>>> import numpy as np
>>> np.set_printoptions(precision=3, suppress=True, linewidth=200)
>>> feats = np.loadtxt("out3.csv", delimiter=",")
>>> feats
array([[-0.535,  5.108,  2.933, -2.729,  0.698,  1.564, -5.467],
       [-0.552, -0.521, -2.768, -0.148, -6.408,  1.443, -3.124],
       [-5.322,  1.214,  2.27 ,  0.945, -1.988,  5.348,  4.951],
       [ 5.107,  0.548,  0.643, -5.558,  0.051,  3.304,  1.349]])
>>> M2 = feats / np.linalg.norm(feats, axis=1, keepdims=True)
>>> cov = M2 @ M2.T
>>> (cov - 2 * np.eye(4)).round(6).argmax(axis=1)
array([3, 0, 1, 0])
>>> print(np.argwhere(np.triu(np.abs(cov) > 0.95, 1)))
[]
>>> round(np.degrees(np.arccos(np.clip(cov[3, 0], -1, 1))), 3)
np.float64(78.15)
>>> theta = np.radians(180)
>>> R = np.eye(7)
>>> R[2, 2] = R[6, 6] = np.cos(theta)
>>> R[2, 6], R[6, 2] = -np.sin(theta), np.sin(theta)
>>> print(R.round(3) + 0)
[[ 1.  0.  0.  0.  0.  0.  0.]
 [ 0.  1.  0.  0.  0.  0.  0.]
 [ 0.  0. -1.  0.  0.  0.  0.]
 [ 0.  0.  0.  1.  0.  0.  0.]
 [ 0.  0.  0.  0.  1.  0.  0.]
 [ 0.  0.  0.  0.  0.  1.  0.]
 [ 0.  0.  0.  0.  0.  0. -1.]]
>>> M2 = feats @ R.T
>>> print(np.abs(M2 - feats).max(axis=0))
[ 0.     0.     5.866  0.     0.     0.    10.934]
>>> round(float(np.linalg.det(R)), 3), np.trace(R)
(1.0, np.float64(3.0))
>>> print(np.linalg.svd(feats, compute_uv=False), np.linalg.svd(M2, compute_uv=False))
[10.    9.    8.1   7.29] [10.    9.    8.1   7.29]
>>> np.allclose(feats @ feats.T, M2 @ M2.T)
True
>>> M2
array([[-0.535,  5.108, -2.933, -2.729,  0.698,  1.564,  5.467],
       [-0.552, -0.521,  2.768, -0.148, -6.408,  1.443,  3.124],
       [-5.322,  1.214, -2.27 ,  0.945, -1.988,  5.348, -4.951],
       [ 5.107,  0.548, -0.643, -5.558,  0.051,  3.304, -1.349]])
>>> W1 = np.array([[-2, 1], [-1, 1], [2, -2], [1, 0], [-1, 1], [1, 1], [-2, 1]])
>>> beta = np.array([1, 5])
>>> hid = np.maximum(feats @ W1 + beta, 0)
>>> np.linalg.matrix_rank(hid)
np.int64(2)
>>> basis = np.array([[0, -1], [-2, 1]])
>>> W1 @ basis
array([[-2,  3],
       [-2,  2],
       [ 4, -4],
       [ 0, -1],
       [-2,  2],
       [-2,  0],
       [-2,  3]])
>>> rng = np.random.default_rng(84)
>>> M2 = feats + rng.integers(-2, 3, (4, 2)) @ rng.integers(-2, 3, (2, 7))
>>> M2
array([[-2.535,  6.108,  0.933, -3.729,  2.698,  0.564, -4.467],
       [-0.552,  5.479, -2.768, -6.148, -2.408, -4.557, -9.124],
       [-6.322,  3.214,  1.27 , -1.055,  0.012,  3.348,  3.951],
       [ 3.107,  4.548, -1.357, -9.558,  4.051, -0.696, -0.651]])
>>> np.round(np.linalg.svd(M2 - feats, compute_uv=False), 3) + 0
array([15.772,  4.717,  0.   ,  0.   ])
>>> np.round(feats[3] @ feats[0], 3)
np.float64(14.949)
>>> print(np.linalg.norm(feats, axis=1).argmax())
2
>>> round(np.linalg.norm(feats, "nuc"), 3)
np.float64(34.39)
>>> round(np.linalg.norm(feats, 2), 3)
np.float64(10.0)
>>> np.round(np.linalg.norm(feats, 1), 3), round(float(np.linalg.norm(feats, np.inf)), 3)
(np.float64(14.891), 22.038)
>>> print(np.linalg.norm(feats, axis=0))
[7.416 5.304 4.672 6.265 6.746 6.637 8.123]
>>> u = np.array([-4, -3, 7, -7, 1, -6, 1])
>>> r1 = np.array([3, 3, 3, 3, 0, 3])
>>> data = np.outer(u, r1)
>>> data
array([[-12, -12, -12, -12,   0, -12],
       [ -9,  -9,  -9,  -9,   0,  -9],
       [ 21,  21,  21,  21,   0,  21],
       [-21, -21, -21, -21,   0, -21],
       [  3,   3,   3,   3,   0,   3],
       [-18, -18, -18, -18,   0, -18],
       [  3,   3,   3,   3,   0,   3]])
>>> left, sv, Vt = np.linalg.svd(data)
>>> sv.round(3) + 0
array([85.118,  0.   ,  0.   ,  0.   ,  0.   ,  0.   ])
>>> M2 = left[:, :1] @ np.diag(sv[:1]) @ Vt[:1]
>>> np.linalg.matrix_rank(M2)
np.int64(1)
>>> np.linalg.matrix_rank(data, rtol=0.05)
np.int64(1)
>>> data @ data
Traceback (most recent call last):
  File "<python-input-45>", line 1, in <module>
    data @ data
    ~~~~~^~~~~~
ValueError: matmul: Input operand 1 has a mismatch in its core dimension 0, with gufunc signature (n?,k),(k,m?)->(n?,m?) (size 7 is different from 6)
>>> cov = data.T @ data
>>> print(np.trace(cov), (data ** 2).sum())
7245 7245
>>> np.diag(cov)
array([1449, 1449, 1449, 1449,    0, 1449])
>>> M = np.loadtxt("arr.csv", delimiter=",")
>>> M
array([[ 1.   ,  0.   ,  0.   ,  0.   ,  0.   ,  0.   ,  0.   ],
       [ 0.   ,  1.   ,  0.   ,  0.   ,  0.   ,  0.   ,  0.   ],
       [ 0.   ,  0.   ,  0.707, -0.707,  0.   ,  0.   ,  0.   ],
       [ 0.   ,  0.   ,  0.707,  0.707,  0.   ,  0.   ,  0.   ],
       [ 0.   ,  0.   ,  0.   ,  0.   ,  1.   ,  0.   ,  0.   ],
       [ 0.   ,  0.   ,  0.   ,  0.   ,  0.   ,  1.   ,  0.   ],
       [ 0.   ,  0.   ,  0.   ,  0.   ,  0.   ,  0.   ,  1.   ]])
>>> np.round(M @ M, 3) + 0
array([[ 1.,  0.,  0.,  0.,  0.,  0.,  0.],
       [ 0.,  1.,  0.,  0.,  0.,  0.,  0.],
       [ 0.,  0.,  0., -1.,  0.,  0.,  0.],
       [ 0.,  0.,  1.,  0.,  0.,  0.,  0.],
       [ 0.,  0.,  0.,  0.,  1.,  0.,  0.],
       [ 0.,  0.,  0.,  0.,  0.,  1.,  0.],
       [ 0.,  0.,  0.,  0.,  0.,  0.,  1.]])
>>> np.sort(np.linalg.eigvals(M).real)
array([0.707, 0.707, 1.   , 1.   , 1.   , 1.   , 1.   ])
>>> M2 = feats / np.sqrt((feats ** 2).mean(axis=1, keepdims=True))
>>> M2[1]
array([-0.187, -0.176, -0.936, -0.05 , -2.168,  0.488, -1.057])
>>> print(np.linalg.norm(M2, axis=1))
[2.646 2.646 2.646 2.646]
>>> np.linalg.matrix_rank(M2) == np.linalg.matrix_rank(feats)
np.True_
>>> m1 = np.loadtxt("x.csv", delimiter=",")
>>> m1
array([[ 0.5,  0.4,  0.4, -0.7],
       [-3. , -5. , 15. ,  2. ],
       [ 0.2, -1.5, -2.2,  1.8],
       [ 0.1, -0.2, -0.2,  0.9],
       [-0.6, -0.1, -0.8,  0.5],
       [ 0.1, -0.5, -1.1, -0.1],
       [-0.8,  0.9,  1. , -1.8],
       [-2.2,  1. ,  0.5,  0.4],
       [ 0.5,  0.2, -0.5, -1.4],
       [-1.7, -0.6,  0.5,  1.1],
       [-0.9, -1.1, -0.5,  0.9],
       [-1.1,  0.6,  2. , -0.7],
       [ 0.4,  0.9,  0.3, -0.7],
       [ 0.1,  0.6, -0.6, -0.1],
       [ 0. , -2.3,  0.3,  0.1],
       [-0.8, -0.6, -1.1, -1.1],
       [ 1.3,  1.3, -0.5, -0.2]])
>>> # row 1 is much longer than the rest
>>> Xs = (m1 - m1.mean(axis=0)) / m1.std(axis=0)
>>> Xs.std(axis=0)
array([1., 1., 1., 1.])
>>> print(np.argwhere(np.abs(Xs) > 2))
[[1 0]
 [1 1]
 [1 2]]
>>> beta = np.linalg.lstsq(np.delete(Xs, 2, axis=1), Xs[:, 2])[0]
>>> round(1 - np.var(Xs[:, 2] - np.delete(Xs, 2, axis=1) @ beta), 3)
np.float64(0.631)
>>> M2 = m1 + rng.integers(-2, 3, (17, 1)) @ rng.integers(-2, 3, (1, 4))
>>> print(M2)
[[ 0.5  4.4 -1.6 -4.7]
 [-3.  -3.  14.   0. ]
 [ 0.2 -3.5 -1.2  3.8]
 [ 0.1 -0.2 -0.2  0.9]
 [-0.6  3.9 -2.8 -3.5]
 [ 0.1  1.5 -2.1 -2.1]
 [-0.8  4.9 -1.  -5.8]
 [-2.2  3.  -0.5 -1.6]
 [ 0.5 -3.8  1.5  2.6]
 [-1.7 -2.6  1.5  3.1]
 [-0.9  0.9 -1.5 -1.1]
 [-1.1  2.6  1.  -2.7]
 [ 0.4  4.9 -1.7 -4.7]
 [ 0.1  0.6 -0.6 -0.1]
 [ 0.  -2.3  0.3  0.1]
 [-0.8  3.4 -3.1 -5.1]
 [ 1.3  3.3 -1.5 -2.2]]
>>> print(np.round(np.linalg.svd(M2 - m1, compute_uv=False), 3) + 0)
[16.971  0.     0.     0.   ]
>>> M2 - m1
array([[ 0.,  4., -2., -4.],
       [ 0.,  2., -1., -2.],
       [ 0., -2.,  1.,  2.],
       [ 0.,  0.,  0.,  0.],
       [ 0.,  4., -2., -4.],
       [ 0.,  2., -1., -2.],
       [ 0.,  4., -2., -4.],
       [ 0.,  2., -1., -2.],
       [ 0., -4.,  2.,  4.],
       [ 0., -2.,  1.,  2.],
       [ 0.,  2., -1., -2.],
       [ 0.,  2., -1., -2.],
       [ 0.,  4., -2., -4.],
       [ 0.,  0.,  0.,  0.],
       [ 0.,  0.,  0.,  0.],
       [ 0.,  4., -2., -4.],
       [ 0.,  2., -1., -2.]])
>>> np.abs(M2 - m1).sum(axis=1)
array([10.,  5.,  5.,  0., 10.,  5., 10.,  5., 10.,  5.,  5.,  5., 10.,  0.,  0., 10.,  5.])
>>> x = np.array([-3, 3, 1, 0])
>>> target = m1 @ x
>>> try:
...     np.linalg.solve(m1, target)
... except np.linalg.LinAlgError as e:
...     print(repr(e))
... 
LinAlgError('Last 2 dimensions of the array must be square')
>>> np.round(np.linalg.lstsq(m1, target)[0], 3) + 0
array([-3.,  3.,  1.,  0.])
>>> print(np.round(np.linalg.pinv(m1) @ m1, 3) + 0)
[[1. 0. 0. 0.]
 [0. 1. 0. 0.]
 [0. 0. 1. 0.]
 [0. 0. 0. 1.]]
>>> target = target + 0.05 * rng.normal(size=17)
>>> target
array([ 0.032,  9.005, -7.339, -1.049,  0.792, -2.821,  6.024, 10.133, -1.496,  3.731, -1.087,  7.117,  1.793,  0.906, -6.575, -0.558, -0.469])
>>> beta, *_ = np.linalg.lstsq(m1, target)
>>> [round(float(np.linalg.norm(np.linalg.solve(m1.T @ m1 + lam * np.eye(4), m1.T @ target))), 2) for lam in (0, 1, 10, 100)]
[4.36, 4.06, 2.61, 0.76]
>>> beta
array([-2.994,  3.012,  1.002,  0.03 ])
>>> E = np.load("data.npy")
>>> E
array([[0., 1., 1., 1., 1., 1., 1.],
       [1., 0., 1., 1., 1., 1., 1.],
       [1., 1., 0., 1., 1., 1., 1.],
       [1., 1., 1., 0., 1., 1., 1.],
       [1., 1., 1., 1., 0., 1., 1.],
       [1., 1., 1., 1., 1., 0., 1.],
       [1., 1., 1., 1., 1., 1., 0.]])
>>> # symmetric
>>> cov = E.T @ E
>>> print(np.linalg.eigvalsh(cov)[::-1])
[36.  1.  1.  1.  1.  1.  1.]
>>> (E @ E.T).shape
(7, 7)
>>> np.linalg.matrix_rank(cov)
np.int64(7)
>>> np.trace(cov), (E ** 2).sum()
(np.float64(42.0), np.float64(42.0))
>>> cov
array([[6., 5., 5., 5., 5., 5., 5.],
       [5., 6., 5., 5., 5., 5., 5.],
       [5., 5., 6., 5., 5., 5., 5.],
       [5., 5., 5., 6., 5., 5., 5.],
       [5., 5., 5., 5., 6., 5., 5.],
       [5., 5., 5., 5., 5., 6., 5.],
       [5., 5., 5., 5., 5., 5., 6.]])
>>> J = np.load("test4.npy")
>>> J
array([[ -0.726,  -0.4  ,   1.421,   4.61 ,   0.809,  -4.847],
       [ -0.998,  -2.501,  -3.788,   5.632,   2.982,  -2.999],
       [ -1.912,  -1.051,   0.16 ,   5.563,   2.016,  -4.174],
       [ -3.105,  -1.313,  -0.612,   3.736,   3.055,  -3.595],
       [ -1.638,  -1.522,  -0.652,   5.355,   1.497,  -3.612],
       [  3.572,  -3.172,  -2.323,   0.504,  -4.056, -10.713],
       [ -1.777,  -0.968,  -1.965,   4.249,   1.393,  -3.041],
       [  6.317,  -2.953,  -3.027,   1.679,  -2.375,  -8.854],
       [  5.048,  -3.137,  -3.398,   1.617,  -4.524,  -9.925],
       [ -2.265,  -2.129,   0.062,   4.442,   2.513,  -3.244],
       [  5.701,  -1.957,  -2.607,   1.325,  -2.144, -10.652],
       [ -4.459,  -1.402,  -2.482,   4.592,   1.907,  -4.416],
       [  6.506,  -8.366,  -0.276,  -3.942,   6.311,  -1.416]])
>>> Q, evecs = np.linalg.qr(J[:, :1])[0], np.linalg.qr(J[:, 1:])[0]
>>> sv = np.linalg.svd(Q.T @ evecs, compute_uv=False)
>>> round(np.linalg.norm(Q @ Q.T - evecs @ evecs.T, 2), 3)
np.float64(1.0)
>>> np.degrees(np.arccos(sv.clip(0, 1)))
array([22.176])
>>> sv
array([0.926])
